% python3 -q
>>> import numpy as np
>>> from numpy import linalg as LA
>>> np.set_printoptions(suppress=True, linewidth=140)
>>> K = np.load("out11.npy")
>>> K.round(2)
array([[-5.97,  5.4 , -1.23,  3.73,  1.81,  3.03,  2.69],
       [-0.94, -2.5 , -4.82, -2.74,  2.53, -3.43, -6.64],
       [ 6.62, -3.55,  4.74, -1.71, -3.65, -0.52,  2.16],
       [-6.22,  5.33, -1.68,  3.59,  2.08,  2.82,  2.2 ],
       [ 6.72, -3.83,  4.49, -1.97, -3.55, -0.8 ,  1.7 ],
       [ 2.01,  1.69,  5.27,  2.23, -2.96,  3.07,  6.5 ],
       [ 5.31, -1.48,  5.68, -0.02, -3.84,  1.17,  4.6 ],
       [-3.48, -0.44, -5.67, -1.39,  3.46, -2.41, -5.99],
       [ 6.75, -4.85,  3.11, -2.97, -2.88, -1.98, -0.41],
       [ 2.71, -4.64, -2.47, -3.87,  0.64, -3.93, -5.84],
       [ 6.64, -5.03,  2.72, -3.18, -2.67, -2.24, -0.94],
       [ 6.61, -5.07,  2.62, -3.23, -2.62, -2.3 , -1.07],
       [-6.7 ,  3.77, -4.54,  1.91,  3.57,  0.74, -1.8 ],
       [-6.5 ,  5.18, -2.32,  3.36,  2.45,  2.48,  1.45],
       [-3.36, -0.55, -5.65, -1.46,  3.42, -2.47, -6.05],
       [-4.78,  0.86, -5.76, -0.45,  3.77, -1.6 , -5.13],
       [ 2.5 , -4.55, -2.64, -3.83,  0.77, -3.94, -5.95],
       [ 6.79, -4.08,  4.23, -2.2 , -3.44, -1.06,  1.26],
       [-1.5 ,  4.04,  3.39,  3.6 , -1.34,  3.89,  6.33],
       [ 2.09,  1.63,  5.29,  2.19, -2.99,  3.04,  6.48]])
>>> # looks like rank 2
>>> LA.matrix_rank(K, rtol=0.1)
np.int64(2)
>>> LA.cond(K) > 100
np.True_
>>> [round(float(x), 2) for x in LA.svd(K, compute_uv=False)[:3]]
[33.94, 29.12, 0.0]
>>> np.argsort(-LA.norm(K, axis=0).round(6), kind="stable")[:3]
array([0, 6, 2])
>>> round(np.trace(LA.pinv(K) @ K), 2)
np.float64(2.0)
>>> np.abs(np.diag(LA.qr(K)[1])) > 1e-9
array([ True,  True, False, False, False, False, False])
>>> arr = np.array([[5.0, 5.0, 1.0, -2.0, 0.0, -2.0, -2.0, -2.0],
...     [5.0, 3.0, 4.0, -1.0, 1.0, -2.0, -1.0, -2.0],
...     [5.0, 5.0, 4.0, 2.0, -2.0, 0.0, -1.0, 1.0],
...     [0.0, 0.0, 0.0, 2.0, -3.0, 3.0, 1.0, 3.0],
...     [0.0, 0.0, 0.0, 3.0, 3.0, 3.0, -2.0, -3.0],
...     [0.0, 0.0, 0.0, 3.0, -3.0, 3.0, 1.0, 3.0],
...     [0.0, 0.0, 0.0, 1.0, 1.0, -3.0, 2.0, -3.0],
...     [0.0, 0.0, 0.0, 3.0, 0.0, -2.0, -2.0, 1.0]])
>>> arr
array([[ 5.,  5.,  1., -2.,  0., -2., -2., -2.],
       [ 5.,  3.,  4., -1.,  1., -2., -1., -2.],
       [ 5.,  5.,  4.,  2., -2.,  0., -1.,  1.],
       [ 0.,  0.,  0.,  2., -3.,  3.,  1.,  3.],
       [ 0.,  0.,  0.,  3.,  3.,  3., -2., -3.],
       [ 0.,  0.,  0.,  3., -3.,  3.,  1.,  3.],
       [ 0.,  0.,  0.,  1.,  1., -3.,  2., -3.],
       [ 0.,  0.,  0.,  3.,  0., -2., -2.,  1.]])
>>> np.unravel_index(np.abs(arr).argmax(), arr.shape)
(np.int64(0), np.int64(0))
>>> arr.sum(axis=0)
array([15., 13.,  9., 11., -3.,  0., -4., -2.])
>>> arr - arr[0]
array([[ 0.,  0.,  0.,  0.,  0.,  0.,  0.,  0.],
       [ 0., -2.,  3.,  1.,  1.,  0.,  1.,  0.],
       [ 0.,  0.,  3.,  4., -2.,  2.,  1.,  3.],
       [-5., -5., -1.,  4., -3.,  5.,  3.,  5.],
       [-5., -5., -1.,  5.,  3.,  5.,  0., -1.],
       [-5., -5., -1.,  5., -3.,  5.,  3.,  5.],
       [-5., -5., -1.,  3.,  1., -1.,  4., -1.],
       [-5., -5., -1.,  5.,  0.,  0.,  0.,  3.]])
>>> np.count_nonzero(arr)
np.int64(46)
>>> np.round(arr.mean(axis=0), 2)
array([ 1.88,  1.62,  1.12,  1.38, -0.38,  0.  , -0.5 , -0.25])
>>> LA.matrix_rank(arr)
np.int64(8)
>>> round(LA.norm(arr, 2) / LA.norm(arr), 2)
np.float64(0.71)
>>> round(np.log10(LA.cond(arr)))
2
>>> np.argsort(-LA.norm(arr, axis=0).round(6), kind="stable")[:3]
array([0, 1, 5])
>>> left, sv, vt = LA.svd(arr)
>>> np.argmax(sv[:-1] / (sv[1:] + 1e-6)) + 1
np.int64(7)
>>> out = left[:, :7] @ np.diag(sv[:7]) @ vt[:7]
>>> round(float(LA.norm(arr - out) / LA.norm(arr)), 2)
0.0
>>> round(LA.norm(arr - out, 2), 2), round(float(sv[7]), 2)
(np.float64(0.05), 0.05)
>>> round(np.abs(arr - out).max(), 2)
np.float64(0.03)
>>> LA.matrix_rank(arr, rtol=0.05)
np.int64(7)
>>> out.round(2) + 0
array([[ 5.  ,  5.  ,  1.  , -2.  ,  0.  , -2.  , -2.  , -2.  ],
       [ 5.  ,  3.  ,  4.  , -1.  ,  1.  , -2.  , -1.  , -2.  ],
       [ 5.  ,  5.  ,  4.  ,  2.  , -2.  ,  0.  , -1.  ,  1.  ],
       [ 0.01,  0.01, -0.01,  2.  , -2.97,  3.  ,  1.01,  3.02],
       [ 0.  ,  0.  ,  0.  ,  3.  ,  3.  ,  3.  , -2.  , -3.  ],
       [-0.01, -0.01,  0.01,  3.  , -3.02,  3.  ,  0.99,  2.98],
       [ 0.  ,  0.  ,  0.  ,  1.  ,  1.  , -3.  ,  2.  , -3.  ],
       [ 0.  ,  0.  ,  0.  ,  3.  ,  0.  , -2.  , -2.  ,  1.  ]])
>>> out = arr / np.sqrt((arr ** 2).mean(axis=1, keepdims=True))
>>> LA.matrix_rank(arr - arr.mean(axis=1, keepdims=True))
np.int64(7)
>>> LA.matrix_rank(out) == LA.matrix_rank(arr)
np.True_
>>> np.round(LA.norm(out, axis=1), 2)
array([2.83, 2.83, 2.83, 2.83, 2.83, 2.83, 2.83, 2.83])
>>> rng = np.random.default_rng(6757)
>>> z = rng.permutation(8)
>>> z
array([2, 1, 3, 5, 6, 4, 7, 0])
>>> out = arr[z][:, z]
>>> np.round(np.sort(np.abs(LA.eigvals(out))), 2)
array([ 0.61,  0.61,  1.56,  1.6 ,  3.89,  5.75,  5.75, 12.04])
>>> np.allclose(out, arr)
False
>>> np.diag(out)
array([4., 3., 2., 3., 2., 3., 1., 5.])
>>> out
array([[ 4.,  5.,  2.,  0., -1., -2.,  1.,  5.],
       [ 4.,  3., -1., -2., -1.,  1., -2.,  5.],
       [ 0.,  0.,  2.,  3.,  1., -3.,  3.,  0.],
       [ 0.,  0.,  3.,  3.,  1., -3.,  3.,  0.],
       [ 0.,  0.,  1., -3.,  2.,  1., -3.,  0.],
       [ 0.,  0.,  3.,  3., -2.,  3., -3.,  0.],
       [ 0.,  0.,  3., -2., -2.,  0.,  1.,  0.],
       [ 1.,  5., -2., -2., -2.,  0., -2.,  5.]])
>>> mat = np.eye(8, dtype=int)[rng.permutation(8)] * np.array([-9, -2, -9, 2, -9, -7, 6, -1])
>>> mat
array([[ 0,  0,  0,  0,  0,  0,  0, -1],
       [ 0,  0,  0,  0,  0,  0,  6,  0],
       [ 0,  0,  0,  0, -9,  0,  0,  0],
       [ 0, -2,  0,  0,  0,  0,  0,  0],
       [ 0,  0,  0,  2,  0,  0,  0,  0],
       [ 0,  0, -9,  0,  0,  0,  0,  0],
       [ 0,  0,  0,  0,  0, -7,  0,  0],
       [-9,  0,  0,  0,  0,  0,  0,  0]])
>>> round(LA.norm(mat, 1), 2), np.round(LA.norm(mat, np.inf), 2)
(np.float64(9.0), np.float64(9.0))
>>> np.round(LA.norm(mat[0] - mat[5]), 2)
np.float64(9.06)
>>> round(float(LA.norm(mat[0], 1)), 2), round(float(LA.norm(mat[0], np.inf)), 2)
(1.0, 1.0)
>>> mat[0] @ mat[5]
np.int64(0)
>>> np.round(LA.norm(mat, axis=0), 2)
array([9., 2., 9., 2., 9., 7., 6., 1.])
>>> round(float(LA.norm(mat, 2)), 2)
9.0
>>> round(float(LA.norm(mat, "nuc")), 2)
45.0
>>> np.round(LA.norm(mat, axis=1), 2)
array([1., 6., 9., 2., 2., 9., 7., 9.])
>>> LA.norm(mat, axis=1).argmax()
np.int64(2)
>>> A = np.loadtxt("layer4.csv", delimiter=",")
>>> A.round(2)
array([[0.27, 0.2 , 0.2 , 0.07, 0.  , 0.13, 0.  , 0.07, 0.07],
       [0.11, 0.22, 0.17, 0.17, 0.06, 0.17, 0.11, 0.  , 0.  ],
       [0.08, 0.08, 0.15, 0.15, 0.08, 0.08, 0.15, 0.23, 0.  ],
       [0.08, 0.  , 0.08, 0.15, 0.15, 0.15, 0.  , 0.15, 0.23],
       [0.  , 0.17, 0.17, 0.17, 0.06, 0.11, 0.06, 0.17, 0.11],
       [0.1 , 0.2 , 0.1 , 0.1 , 0.1 , 0.1 , 0.  , 0.  , 0.3 ],
       [0.15, 0.1 , 0.1 , 0.05, 0.15, 0.15, 0.1 , 0.1 , 0.1 ],
       [0.21, 0.07, 0.  , 0.14, 0.14, 0.14, 0.07, 0.07, 0.14],
       [0.  , 0.1 , 0.1 , 0.2 , 0.  , 0.2 , 0.  , 0.2 , 0.2 ]])
>>> np.round(A @ np.ones(9), 2)
array([1., 1., 1., 1., 1., 1., 1., 1., 1.])
>>> np.round(np.sort(np.abs(LA.eigvals(A)))[::-1], 2)
array([1.  , 0.32, 0.17, 0.17, 0.13, 0.13, 0.13, 0.12, 0.05])
>>> np.round(LA.matrix_power(A, 100), 2)
array([[0.11, 0.13, 0.12, 0.14, 0.08, 0.14, 0.05, 0.11, 0.14],
       [0.11, 0.13, 0.12, 0.14, 0.08, 0.14, 0.05, 0.11, 0.14],
       [0.11, 0.13, 0.12, 0.14, 0.08, 0.14, 0.05, 0.11, 0.14],
       [0.11, 0.13, 0.12, 0.14, 0.08, 0.14, 0.05, 0.11, 0.14],
       [0.11, 0.13, 0.12, 0.14, 0.08, 0.14, 0.05, 0.11, 0.14],
       [0.11, 0.13, 0.12, 0.14, 0.08, 0.14, 0.05, 0.11, 0.14],
       [0.11, 0.13, 0.12, 0.14, 0.08, 0.14, 0.05, 0.11, 0.14],
       [0.11, 0.13, 0.12, 0.14, 0.08, 0.14, 0.05, 0.11, 0.14],
       [0.11, 0.13, 0.12, 0.14, 0.08, 0.14, 0.05, 0.11, 0.14]])
>>> pr = np.eye(9)[6]
>>> for _ in range(5):
...     pr = pr @ A
...     print(pr.round(2))
... 
[0.15 0.1  0.1  0.05 0.15 0.15 0.1  0.1  0.1 ]
[0.11 0.14 0.13 0.13 0.07 0.13 0.05 0.1  0.13]
[0.11 0.13 0.12 0.14 0.08 0.14 0.05 0.11 0.13]
[0.11 0.13 0.12 0.14 0.08 0.14 0.05 0.11 0.14]
[0.11 0.13 0.12 0.14 0.08 0.14 0.05 0.11 0.14]
>>> W1 = np.array([[6, -9, -1, -4, -7, 1],
...     [-1, -3, -1, 6, 4, -5],
...     [-9, -9, 2, 7, -8, -7],
...     [-9, 6, -4, 1, -4, -6],
...     [-6, 6, -2, 3, -3, -9],
...     [-2, 7, -3, 3, 9, -8],
...     [-8, -8, -9, -5, 6, 8],
...     [-2, 3, 6, 1, -5, 4],
...     [8, 3, 8, -9, -3, 5]])
>>> c = np.array([-2, 4, 0, -5, -3, 5])
>>> H = np.maximum(A @ W1 + c, 0)
>>> np.round((H > 0).mean(axis=0), 2)
array([0.  , 1.  , 0.56, 0.  , 0.  , 1.  ])
>>> LA.matrix_rank(H)
np.int64(3)
>>> (H > 0).astype(int)
array([[0, 1, 1, 0, 0, 1],
       [0, 1, 0, 0, 0, 1],
       [0, 1, 0, 0, 0, 1],
       [0, 1, 1, 0, 0, 1],
       [0, 1, 1, 0, 0, 1],
       [0, 1, 1, 0, 0, 1],
       [0, 1, 0, 0, 0, 1],
       [0, 1, 0, 0, 0, 1],
       [0, 1, 1, 0, 0, 1]])
>>> Z = np.array([[3, 0], [-2, -3], [0, -1], [2, 3], [1, 0], [-1, 2]])
>>> W1 @ Z
array([[ 20,  18],
       [ 24,  18],
       [  4,  32],
       [-35, -23],
       [-18, -25],
       [  3, -25],
       [-20,  34],
       [-19,  -4],
       [ -8, -34]])
>>> (H @ Z).round(6).argmax(axis=1)
array([1, 1, 1, 1, 1, 1, 1, 1, 1])
>>> out = arr / LA.norm(arr, axis=1, keepdims=True)
>>> gram = out @ out.T
>>> (np.abs(gram) > 0.9).astype(int)
array([[1, 0, 0, 0, 0, 0, 0, 0],
       [0, 1, 0, 0, 0, 0, 0, 0],
       [0, 0, 1, 0, 0, 0, 0, 0],
       [0, 0, 0, 1, 0, 1, 0, 0],
       [0, 0, 0, 0, 1, 0, 0, 0],
       [0, 0, 0, 1, 0, 1, 0, 0],
       [0, 0, 0, 0, 0, 0, 1, 0],
       [0, 0, 0, 0, 0, 0, 0, 1]])
>>> np.argwhere(np.triu(np.abs(gram) > 0.95, 1))
array([[3, 5]])
>>> gram[4].round(2)
array([-0.04,  0.04, -0.02, -0.14,  1.  , -0.05,  0.06,  0.15])
>>> W0 = np.load("mat.npy")
>>> W0.round(2) + 0
array([[ 1.98, -0.04, -0.03, -0.22, -0.33, -0.1 , -0.25, -0.19, -0.21,  0.36,  0.5 , -0.06,  0.16,  0.12],
       [-0.04,  2.08,  0.11,  0.52, -0.12, -0.08, -0.51,  0.12,  0.36,  0.05, -0.28,  0.23,  0.16, -0.21],
       [-0.03,  0.11,  1.91,  0.03, -0.07, -0.52,  0.19, -0.54,  0.44, -0.44, -0.08, -0.43,  0.24,  0.43],
       [-0.22,  0.52,  0.03,  1.22, -0.14, -0.12,  0.  ,  0.04,  0.11,  0.03, -0.18, -0.43,  0.38, -0.06],
       [-0.33, -0.12, -0.07, -0.14,  1.21, -0.03,  0.3 ,  0.13,  0.  , -0.15, -0.09,  0.24, -0.03, -0.24],
       [-0.1 , -0.08, -0.52, -0.12, -0.03,  1.12,  0.04,  0.28, -0.24,  0.06, -0.07, -0.38,  0.11,  0.12],
       [-0.25, -0.51,  0.19,  0.  ,  0.3 ,  0.04,  1.64, -0.43, -0.32, -0.55, -0.28,  0.19, -0.05, -0.07],
       [-0.19,  0.12, -0.54,  0.04,  0.13,  0.28, -0.43,  1.6 , -0.03, -0.05, -0.18,  0.39, -0.33,  0.22],
       [-0.21,  0.36,  0.44,  0.11,  0.  , -0.24, -0.32, -0.03,  1.74,  0.14,  0.  ,  0.03, -0.21, -0.17],
       [ 0.36,  0.05, -0.44,  0.03, -0.15,  0.06, -0.55, -0.05,  0.14,  1.26, -0.08, -0.46, -0.29,  0.13],
       [ 0.5 , -0.28, -0.08, -0.18, -0.09, -0.07, -0.28, -0.18,  0.  , -0.08,  1.07, -0.24, -0.23,  0.49],
       [-0.06,  0.23, -0.43, -0.43,  0.24, -0.38,  0.19,  0.39,  0.03, -0.46, -0.24,  1.4 ,  0.14, -0.08],
       [ 0.16,  0.16,  0.24,  0.38, -0.03,  0.11, -0.05, -0.33, -0.21, -0.29, -0.23,  0.14,  1.06,  0.22],
       [ 0.12, -0.21,  0.43, -0.06, -0.24,  0.12, -0.07,  0.22, -0.17,  0.13,  0.49, -0.08,  0.22,  1.71]])
>>> rk = LA.matrix_rank(W0)
>>> rk
np.int64(12)
>>> null = LA.svd(W0)[2][rk:].T
>>> [int(LA.matrix_rank(W0[:, :j + 1])) for j in range(14)]
[1, 2, 3, 4, 5, 6, 7, 8, 9, 10, 11, 12, 12, 12]
>>> out = np.array([[3, -4, -2],
...     [5, 3, 2],
...     [-3, 1, 5],
...     [3, 1, 2],
...     [0, 1, -2],
...     [1, 2, 5],
...     [4, -5, -2],
...     [3, 5, 5],
...     [-4, -2, 2],
...     [1, 3, 2],
...     [2, -4, -2],
...     [-3, 1, 3],
...     [5, -3, -3],
...     [-3, -1, -5]])
>>> LA.matrix_rank(np.vstack([W0, out.T]))
np.int64(14)
>>> np.vstack([W0, out.T]).shape
(17, 14)
>>> LA.matrix_rank(W0 @ out)
np.int64(3)
>>> np.allclose(arr @ arr.T, arr.T @ arr)
False
>>> np.round(LA.matrix_power(arr, 3), 2)
array([[ 645.,  555.,  351., -287.,  165., -206., -249., -336.],
       [ 735.,  627.,  408., -258.,   82., -200., -245., -272.],
       [ 855.,  735.,  474., -254.,   -9., -335., -269., -198.],
       [   0.,    0.,    0.,   29.,  -95., -105.,   23.,  105.],
       [   0.,    0.,    0.,  148., -187.,   93.,   54.,  195.],
       [   0.,    0.,    0.,   43., -118., -108.,   30.,  129.],
       [   0.,    0.,    0.,  -46.,   81.,    9.,   12., -111.],
       [   0.,    0.,    0.,   33.,  -44.,    4.,  -12.,   64.]])
>>> (arr - arr.T) / 2
array([[ 0. ,  0. , -2. , -1. ,  0. , -1. , -1. , -1. ],
       [ 0. ,  0. , -0.5, -0.5,  0.5, -1. , -0.5, -1. ],
       [ 2. ,  0.5,  0. ,  1. , -1. ,  0. , -0.5,  0.5],
       [ 1. ,  0.5, -1. ,  0. , -3. ,  0. ,  0. ,  0. ],
       [ 0. , -0.5,  1. ,  3. ,  0. ,  3. , -1.5, -1.5],
       [ 1. ,  1. ,  0. ,  0. , -3. ,  0. ,  2. ,  2.5],
       [ 1. ,  0.5,  0.5,  0. ,  1.5, -2. ,  0. , -0.5],
       [ 1. ,  1. , -0.5,  0. ,  1.5, -2.5,  0.5,  0. ]])
>>> arr @ arr
array([[ 55.,  45.,  29., -31.,  13., -22., -20., -27.],
       [ 60.,  54.,  33., -17.,   6., -15., -20., -23.],
       [ 70.,  60.,  41.,  -7., -16., -19., -17.,   0.],
       [  0.,   0.,   0.,  14., -23.,  -3.,   7.,  24.],
       [  0.,   0.,   0.,  13., -11.,  39.,   2.,  12.],
       [  0.,   0.,   0.,  16., -26.,   0.,   8.,  27.],
       [  0.,   0.,   0., -11.,  11.,  -3.,   6., -18.],
       [  0.,   0.,   0.,   1.,  -5.,   7.,  -5.,  10.]])
>>> LA.determinant(arr)
Traceback (most recent call last):
  File "<python-input-89>", line 1, in <module>
    LA.determinant(arr)
    ^^^^^^^^^^^^^^
AttributeError: module 'numpy.linalg' has no attribute 'determinant'
